In [1]: import numpy as np

In [2]: np.set_printoptions(precision=3, suppress=True, linewidth=140)

In [3]: J = np.load("test11.npy")

In [4]: J
Out[4]: 
array([[-3,  0,  0,  0],
       [ 0, -2,  0,  0],
       [ 0,  0,  3,  0],
       [ 0,  0,  0,  3]])

In [5]: J.reshape(-1, 2)
Out[5]: 
array([[-3,  0],
       [ 0,  0],
       [ 0, -2],
       [ 0,  0],
       [ 0,  0],
       [ 3,  0],
       [ 0,  0],
       [ 0,  3]])

In [6]: J.ravel(order="F")
Out[6]: array([-3,  0,  0,  0,  0, -2,  0,  0,  0,  0,  3,  0,  0,  0,  0,  3])

In [7]: blk = J.reshape(4, 2, -1)

In [8]: blk.shape
Out[8]: (4, 2, 2)

In [9]: np.swapaxes(blk, 1, 2)[2]
Out[9]: 
array([[0, 3],
       [0, 0]])

In [10]: blk.sum(axis=1)
Out[10]: 
array([[-3,  0],
       [ 0, -2],
       [ 3,  0],
       [ 0,  3]])

In [11]: np.einsum("ihd,ihd->ih", blk, blk)
Out[11]: 
array([[9, 0],
       [4, 0],
       [0, 9],
       [0, 9]])

In [12]: round(float(np.linalg.det(J.T)), 3)
Out[12]: 54.0

In [13]: round(float(np.linalg.det(2 * J)), 3), round(np.linalg.det(J), 3)
Out[13]: (864.0, np.float64(54.0))

In [14]: np.einsum("ii->", J)
Out[14]: np.int64(1)

In [15]: np.linalg.eigvals(J)
Out[15]: array([-3., -2.,  3.,  3.])

In [16]: np.kron(np.eye(2, dtype=int), J)
Out[16]: 
array([[-3,  0,  0,  0,  0,  0,  0,  0],
       [ 0, -2,  0,  0,  0,  0,  0,  0],
       [ 0,  0,  3,  0,  0,  0,  0,  0],
       [ 0,  0,  0,  3,  0,  0,  0,  0],
       [ 0,  0,  0,  0, -3,  0,  0,  0],
       [ 0,  0,  0,  0,  0, -2,  0,  0],
       [ 0,  0,  0,  0,  0,  0,  3,  0],
       [ 0,  0,  0,  0,  0,  0,  0,  3]])
